>>> import numpy as np
>>> from numpy import linalg as LA
>>> np.set_printoptions(suppress=True, linewidth=200)
>>> J = np.load("run13.npy")
>>> J.round(3)
array([[ 0.197,  0.276,  0.197, -0.039,  0.039,  0.197, -0.039],
       [ 0.276,  0.386,  0.276, -0.055,  0.055,  0.276, -0.055],
       [ 0.197,  0.276,  0.197, -0.039,  0.039,  0.197, -0.039],
       [-0.039, -0.055, -0.039,  0.008, -0.008, -0.039,  0.008],
       [ 0.039,  0.055,  0.039, -0.008,  0.008,  0.039, -0.008],
       [ 0.197,  0.276,  0.197, -0.039,  0.039,  0.197, -0.039],
       [-0.039, -0.055, -0.039,  0.008, -0.008, -0.039,  0.008]])
>>> u = np.array([-1, 0, -2])
>>> np.round(np.correlate(J[2], J[0], "full"), 3)
array([-0.008,  0.028,  0.054,  0.043,  0.026,  0.099,  0.197,  0.099,  0.026,  0.043,  0.054,  0.028, -0.008])
>>> np.round(np.convolve(J[2], u), 3)
array([-0.197, -0.276, -0.591, -0.512, -0.433, -0.118, -0.039, -0.394,  0.079])
>>> vals, V = LA.eigh(J)
>>> x = np.array([-1, -2, 2, 8, 3, 3, -8])
>>> np.round(V * np.maximum(vals, 0) @ V.T, 3)
array([[ 0.197,  0.276,  0.197, -0.039,  0.039,  0.197, -0.039],
       [ 0.276,  0.386,  0.276, -0.055,  0.055,  0.276, -0.055],
       [ 0.197,  0.276,  0.197, -0.039,  0.039,  0.197, -0.039],
       [-0.039, -0.055, -0.039,  0.008, -0.008, -0.039,  0.008],
       [ 0.039,  0.055,  0.039, -0.008,  0.008,  0.039, -0.008],
       [ 0.197,  0.276,  0.197, -0.039,  0.039,  0.197, -0.039],
       [-0.039, -0.055, -0.039,  0.008, -0.008, -0.039,  0.008]])
>>> round(float(x @ J @ x), 3)
0.638
>>> round(np.abs(J).sum(axis=1).max(), 3), np.round(np.abs(vals).max(), 3)
(np.float64(1.378), np.float64(1.0))
>>> (np.sign(V[:, -1].round(6)) == np.sign(V[0, -1].round(6))).astype(int)
array([1, 1, 1, 0, 1, 1, 0])
>>> np.round(V * np.abs(vals) @ V.T, 3)
array([[ 0.197,  0.276,  0.197, -0.039,  0.039,  0.197, -0.039],
       [ 0.276,  0.386,  0.276, -0.055,  0.055,  0.276, -0.055],
       [ 0.197,  0.276,  0.197, -0.039,  0.039,  0.197, -0.039],
       [-0.039, -0.055, -0.039,  0.008, -0.008, -0.039,  0.008],
       [ 0.039,  0.055,  0.039, -0.008,  0.008,  0.039, -0.008],
       [ 0.197,  0.276,  0.197, -0.039,  0.039,  0.197, -0.039],
       [-0.039, -0.055, -0.039,  0.008, -0.008, -0.039,  0.008]])
>>> round(float(x @ J @ x / (x @ x)), 3), round(vals[0], 3), round(float(vals[-1]), 3)
(0.004, np.float64(-0.0), 1.0)
